% ipython --no-banner

In [1]: import numpy as np

In [2]: np.set_printoptions(precision=3, suppress=True, linewidth=100)

In [3]: tidy = lambda a: np.round(a, 3) + 0

In [4]: F = np.load("layer6.npy")

In [5]: F
Out[5]: 
array([[-2.2  , -2.105, -1.094],
       [ 1.507,  1.58 ,  0.715],
       [ 1.355,  1.328,  0.673],
       [-0.05 , -0.15 , -0.019],
       [ 0.228,  0.245,  0.157],
       [-4.339, -4.282, -2.191],
       [-0.754, -0.862, -0.393],
       [-1.255, -1.194, -0.594],
       [ 1.134,  1.142,  0.578],
       [-1.779, -1.687, -0.765],
       [ 2.706,  2.811,  1.348],
       [-3.287, -3.307, -1.687],
       [-0.277, -0.275, -0.028]])

In [6]: dist = np.linalg.norm(F[:, None] - F[None], axis=-1)

In [7]: tidy(dist[11])
Out[7]: array([1.726, 7.255, 6.971, 4.819, 5.327, 1.52 , 3.751, 3.129, 6.669, 2.398, 9.086, 0.   , 4.583])

In [8]: dist[11].round(6).argsort(kind="stable")[:4]
Out[8]: array([11,  5,  0,  9])

In [9]: np.linalg.matrix_rank(dist ** 2)
Out[9]: np.int64(5)

In [10]: (dist + 1e9 * np.eye(13)).round(6).argmin(axis=1)
Out[10]: array([ 9,  2,  1, 12,  3, 11,  7,  6,  2,  0,  1,  5,  3])

In [11]: tidy(dist[:5, :5])
Out[11]: 
array([[0.   , 5.531, 5.248, 3.098, 3.603],
       [5.531, 0.   , 0.297, 2.44 , 1.931],
       [5.248, 0.297, 0.   , 2.153, 1.646],
       [3.098, 2.44 , 2.153, 0.   , 0.514],
       [3.603, 1.931, 1.646, 0.514, 0.   ]])

In [12]: np.unravel_index(dist.round(6).argmax(), dist.shape)
Out[12]: (np.int64(5), np.int64(10))

In [13]: idx = F[:, 0] > np.median(F[:, 0])

In [14]: r0 = F[idx].mean(axis=0) - F[~idx].mean(axis=0)

In [15]: ((F - F.mean(axis=0)) @ r0 > 0).astype(int)
Out[15]: array([0, 1, 1, 1, 1, 0, 0, 0, 1, 0, 1, 0, 1])

In [16]: Y = np.c_[F[:, :1] @ np.array([[-3]]), np.array([-1, 1, 3, 3, -3, -3, -2, 1, 0, 2, -2, 0, 0])]

In [17]: tidy(Y)
Out[17]: 
array([[ 6.6  , -1.   ],
       [-4.521,  1.   ],
       [-4.065,  3.   ],
       [ 0.15 ,  3.   ],
       [-0.684, -3.   ],
       [13.017, -3.   ],
       [ 2.262, -2.   ],
       [ 3.765,  1.   ],
       [-3.402,  0.   ],
       [ 5.337,  2.   ],
       [-8.118, -2.   ],
       [ 9.861,  0.   ],
       [ 0.831,  0.   ]])

In [18]: tidy(np.linalg.norm(Y - F @ np.linalg.lstsq(F, Y)[0], axis=0))
Out[18]: array([0.   , 6.622])

In [19]: tidy(np.linalg.norm(np.linalg.qr(F)[0].T @ Y, axis=0) ** 2 / ((Y ** 2).sum(axis=0) + 1e-12))
Out[19]: array([1.  , 0.14])

In [20]: np.linalg.matrix_rank(Y)
Out[20]: np.int64(2)

In [21]: cen = F - F.mean(axis=0)

In [22]: V = np.linalg.svd(cen)[2][:1]

In [23]: Y = cen - cen @ V.T @ V

In [24]: tidy(np.cov(cen @ V.T, rowvar=False))
Out[24]: np.float64(9.155)

In [25]: tidy(np.diag(V.T @ V))
Out[25]: array([0.444, 0.444, 0.111])

In [26]: tidy((cen @ V.T).std(axis=0))
Out[26]: array([2.907])

In [27]: gram = np.cov(F, rowvar=False)

In [28]: tidy(gram)
Out[28]: 
array([[4.07 , 4.067, 2.035],
       [4.067, 4.069, 2.034],
       [2.035, 2.034, 1.02 ]])

In [29]: gram.shape
Out[29]: (3, 3)

In [30]: Q, _ = np.linalg.qr(np.array([[0.6, -1.5], [0.3, 1.1], [-1.0, -0.9]]))

In [31]: W0 = Q @ Q.T

In [32]: tidy(W0)
Out[32]: 
array([[ 0.887, -0.278, -0.151],
       [-0.278,  0.316, -0.372],
       [-0.151, -0.372,  0.797]])

In [33]: tidy(np.trace(np.linalg.pinv(W0) @ W0))
Out[33]: np.float64(2.0)

In [34]: np.linalg.lstsq(W0[:-1].T, W0[-1])[2]
Out[34]: np.int32(2)

In [35]: np.unique(W0.round(6), axis=0).shape
Out[35]: (3, 3)

In [36]: np.allclose(W0[:-1].T @ np.linalg.lstsq(W0[:-1].T, W0[-1])[0], W0[-1])
Out[36]: True

In [37]: left, sig, vt = np.linalg.svd(W0)

In [38]: V = vt[:(sig > 1e-8).sum()]

In [39]: rng = np.random.default_rng(54070)

In [40]: x = W0[0] + -1 * W0[2] + rng.integers(2) * np.eye(3)[1]

In [41]: tidy(x)
Out[41]: array([ 1.038,  1.094, -0.949])

In [42]: tidy(np.linalg.norm(x - V.T @ V @ x))
Out[42]: np.float64(0.827)

In [43]: tidy(V.T @ V)
Out[43]: 
array([[ 0.887, -0.278, -0.151],
       [-0.278,  0.316, -0.372],
       [-0.151, -0.372,  0.797]])

In [44]: np.linalg.matrix_rank(np.vstack([W0, x]))
Out[44]: np.int64(3)

In [45]: np.allclose(V.T @ V @ x, x)
Out[45]: False

In [46]: tidy(np.diag(V.T @ V))
Out[46]: array([0.887, 0.316, 0.797])

In [47]: Y = W0 / np.sqrt((W0 ** 2).mean(axis=1, keepdims=True))

In [48]: np.linalg.matrix_rank(W0 - W0.mean(axis=1, keepdims=True))
Out[48]: np.int64(2)

In [49]: E = np.load("mat.npy")

In [50]: E
Out[50]: 
array([[ 1.4  ,  0.1  ],
       [ 1.3  , -1.   ],
       [-0.2  , -0.8  ],
       [ 1.35 ,  0.093]])

In [51]: tidy(E[0] @ E[1])
Out[51]: np.float64(1.72)

In [52]: tidy(np.linalg.norm(E, axis=0))
Out[52]: array([2.348, 1.288])

In [53]: tidy(np.linalg.norm(E, "nuc"))
Out[53]: np.float64(3.6)

In [54]: tidy(np.linalg.norm(E, axis=1))
Out[54]: array([1.404, 1.64 , 0.825, 1.353])

In [55]: tidy(np.linalg.norm(E, 1)), tidy(np.linalg.norm(E, np.inf))
Out[55]: (np.float64(4.25), np.float64(2.3))

In [56]: np.linalg.norm(E, axis=1).argmax()
Out[56]: np.int64(1)

In [57]: E.ravel(order="F")
Out[57]: array([ 1.4  ,  1.3  , -0.2  ,  1.35 ,  0.1  , -1.   , -0.8  ,  0.093])

In [58]: E.reshape(2, -1)
Out[58]: 
array([[ 1.4  ,  0.1  ,  1.3  , -1.   ],
       [-0.2  , -0.8  ,  1.35 ,  0.093]])

In [59]: blk = E.reshape(4, 2, -1)

In [60]: blk.shape
Out[60]: (4, 2, 1)

In [61]: data = np.loadtxt("test6.csv", delimiter=",")

In [62]: data
Out[62]: 
array([[4., 1., 1., 1.],
       [1., 4., 1., 1.],
       [1., 1., 4., 1.],
       [1., 1., 1., 4.]])

In [63]: Y = data / np.sqrt((data ** 2).mean(axis=1, keepdims=True))

In [64]: data - data.mean(axis=1, keepdims=True)
Out[64]: 
array([[ 2.25, -0.75, -0.75, -0.75],
       [-0.75,  2.25, -0.75, -0.75],
       [-0.75, -0.75,  2.25, -0.75],
       [-0.75, -0.75, -0.75,  2.25]])

In [65]: tidy(np.linalg.norm(Y, axis=1))
Out[65]: array([2., 2., 2., 2.])

In [66]: np.linalg.matrix_rank(data - data.mean(axis=1, keepdims=True))
Out[66]: np.int64(3)

In [67]: P = np.triu(np.array([[-2, 0, 0, 0], [1, -2, -3, 3], [2, 1, 3, -2], [-1, -2, 1, 1]]), 1) + np.eye(4)

In [68]: Y = P @ data @ np.linalg.inv(P)

In [69]: tidy(np.poly(Y))
Out[69]: array([   1.,  -16.,   90., -216.,  189.])

In [70]: P @ data - data @ P
Out[70]: 
array([[ 0.,  0.,  3., -1.],
       [ 0.,  0.,  3., -1.],
       [-2., -2.,  1., -3.],
       [ 0.,  0.,  3., -1.]])

In [71]: Y
Out[71]: 
array([[ 4.,  1.,  4.,  6.],
       [ 1.,  4.,  4.,  6.],
       [-1., -1., -1., -6.],
       [ 1.,  1.,  4.,  9.]])

In [72]: np.trace(Y), np.trace(data)
Out[72]: (np.float64(16.0), np.float64(16.0))

In [73]: mat = np.array([[7.02, 9.0, 2.0, 6.0],
    ...:     [7.0, 3.02, 2.0, 3.0],
    ...:     [7.0, 8.0, 3.02, 6.0],
    ...:     [7.0, 9.0, 2.0, 6.02]])

In [74]: mat
Out[74]: 
array([[7.02, 9.  , 2.  , 6.  ],
       [7.  , 3.02, 2.  , 3.  ],
       [7.  , 8.  , 3.02, 6.  ],
       [7.  , 9.  , 2.  , 6.02]])

In [75]: x = np.array([-1, 1, -1])

In [76]: rhs = F @ x

In [77]: tidy(rhs)
Out[77]: 
array([ 1.189, -0.642, -0.7  , -0.081, -0.14 ,  2.248,  0.285,  0.655, -0.57 ,  0.857, -1.243,
        1.667,  0.03 ])

In [78]: tidy(np.linalg.pinv(F) @ F)
Out[78]: 
array([[1., 0., 0.],
       [0., 1., 0.],
       [0., 0., 1.]])

In [79]: try:
    ...:     np.linalg.solve(F, rhs)
    ...: except np.linalg.LinAlgError as e:
    ...:     print(repr(e))
    ...: 
LinAlgError('Last 2 dimensions of the array must be square')

In [80]: rhs = rhs + 0.02 * rng.normal(size=13)

In [81]: tidy(rhs)
Out[81]: 
array([ 1.187, -0.643, -0.759, -0.063, -0.136,  2.232,  0.305,  0.647, -0.558,  0.874, -1.263,
        1.618,  0.027])

In [82]: c, *_ = np.linalg.lstsq(F, rhs)

In [83]: tidy(F.T @ (rhs - F @ c))
Out[83]: array([0., 0., 0.])

In [84]: tidy(np.linalg.norm(rhs - F @ c))
Out[84]: np.float64(0.081)

In [85]: c.round()
Out[85]: array([-1.,  1., -1.])

In [86]: tidy(np.linalg.det(2 * mat)), tidy(np.linalg.det(mat))
Out[86]: (np.float64(-14.686), np.float64(-0.918))

In [87]: tidy(np.linalg.eigvals(mat))
Out[87]: array([21.057, -2.781,  0.02 ,  0.784])

In [88]: gram = mat.T @ mat

In [89]: np.linalg.matrix_rank(gram)
Out[89]: np.int64(4)

In [90]: (mat @ mat.T).shape
Out[90]: (4, 4)

In [91]: tidy(np.linalg.svd(mat, compute_uv=False) ** 2)
Out[91]: array([556.68 ,  12.283,   0.799,   0.   ])

In [92]: np.allclose(gram, gram.T)
Out[92]: True

In [93]: tidy(gram)
Out[93]: 
array([[196.28, 203.32,  63.18, 147.26],
       [203.32, 235.12,  66.2 , 165.24],
       [ 63.18,  66.2 ,  21.12,  48.16],
       [147.26, 165.24,  48.16, 117.24]])

In [94]: left, sig, vt = np.linalg.svd(mat)

In [95]: tidy(sig)
Out[95]: array([23.594,  3.505,  0.894,  0.012])

In [96]: Y = left[:, :3] @ np.diag(sig[:3]) @ vt[:3]

In [97]: tidy(Y)
Out[97]: 
array([[7.019, 8.996, 1.997, 6.007],
       [7.   , 3.02 , 2.   , 3.   ],
       [7.   , 8.   , 3.02 , 6.   ],
       [7.001, 9.004, 2.003, 6.013]])

In [98]: tidy(np.linalg.norm(mat - Y) / np.linalg.norm(mat))
Out[98]: np.float64(0.001)

In [99]: Y = np.array([[2, 2], [1, 0], [1, 1], [1, 0]])

In [100]: np.linalg.matrix_rank(np.vstack([mat, Y.T]))
Out[100]: np.int64(4)

In [101]: np.einsum("ij->j", mat)
Out[101]: array([28.02, 29.02,  9.02, 21.02])

In [102]: tidy(np.einsum("ij,ij->i", mat, mat))
Out[102]: array([170.28,  71.12, 158.12, 170.24])

In [103]: np.vstack([mat, Y.T]).shape
Out[103]: (6, 4)

In [104]: np.einsum("ik,kj->ji", mat, Y)
Out[104]: 
array([[31.04, 22.02, 31.02, 31.02],
       [16.04, 16.  , 17.02, 16.  ]])

In [105]: mat @ Y
Out[105]: 
array([[31.04, 16.04],
       [22.02, 16.  ],
       [31.02, 17.02],
       [31.02, 16.  ]])

In [106]: Y @ mat
---------------------------------------------------------------------------
ValueError                                Traceback (most recent call last)
Cell In[106], line 1
----> 1 Y @ mat

ValueError: matmul: Input operand 1 has a mismatch in its core dimension 0, with gufunc signature (n?,k),(k,m?)->(n?,m?) (size 4 is different from 2)

In [107]: m1 = np.loadtxt("x.csv", delimiter=",")

In [108]: m1
Out[108]: 
array([[-1.651,  2.144, -3.543],
       [ 0.044, -0.129, -0.082],
       [-0.003, -0.031,  0.097],
       [ 1.008, -1.345,  2.354],
       [-0.48 ,  0.756, -1.282],
       [-1.98 ,  2.664, -4.832],
       [-2.575,  3.332, -6.07 ],
       [ 1.185, -1.404,  2.39 ],
       [-0.449,  0.8  , -1.219],
       [ 0.842, -1.238,  2.509],
       [ 0.484, -0.794,  1.14 ],
       [-1.467,  2.071, -3.708],
       [ 0.991, -1.359,  2.486],
       [-2.624,  3.414, -5.819],
       [ 2.485, -3.397,  5.935],
       [-1.159,  1.434, -2.544],
       [-0.625,  0.774, -1.211],
       [-0.045, -0.002,  0.167],
       [-1.002,  1.291, -2.208],
       [-0.082, -0.037, -0.089],
       [-1.368,  2.157, -3.602],
       [-2.636,  3.57 , -5.978],
       [ 2.558, -3.572,  5.955]])

In [109]: Y = np.c_[m1[:, :2] @ np.array([[-2, 1], [0, -1]]), np.array([0, 5, 5, 1, 8, 4, 2, 4, 3, 9, 9, 4, 5, 5, 2, 2, 3, 2, 5, 8, 1, 8, 2])]

In [110]: tidy(Y)
Out[110]: 
array([[ 3.302, -3.795,  0.   ],
       [-0.088,  0.173,  5.   ],
       [ 0.006,  0.028,  5.   ],
       [-2.016,  2.353,  1.   ],
       [ 0.96 , -1.236,  8.   ],
       [ 3.96 , -4.644,  4.   ],
       [ 5.15 , -5.907,  2.   ],
       [-2.37 ,  2.589,  4.   ],
       [ 0.898, -1.249,  3.   ],
       [-1.684,  2.08 ,  9.   ],
       [-0.968,  1.278,  9.   ],
       [ 2.934, -3.538,  4.   ],
       [-1.982,  2.35 ,  5.   ],
       [ 5.248, -6.038,  5.   ],
       [-4.97 ,  5.882,  2.   ],
       [ 2.318, -2.593,  2.   ],
       [ 1.25 , -1.399,  3.   ],
       [ 0.09 , -0.043,  2.   ],
       [ 2.004, -2.293,  5.   ],
       [ 0.164, -0.045,  8.   ],
       [ 2.736, -3.525,  1.   ],
       [ 5.272, -6.206,  8.   ],
       [-5.116,  6.13 ,  2.   ]])

In [111]: tidy(np.linalg.norm(np.linalg.qr(m1)[0].T @ Y, axis=0) ** 2 / ((Y ** 2).sum(axis=0) + 1e-12))
Out[111]: array([1.   , 1.   , 0.103])

In [112]: np.linalg.matrix_rank(np.c_[m1, Y])
Out[112]: np.int64(4)

In [113]: np.linalg.matrix_rank(Y)
Out[113]: np.int64(3)

In [114]: tidy(np.linalg.lstsq(m1, Y[:, 0])[0])
Out[114]: array([-2.,  0.,  0.])
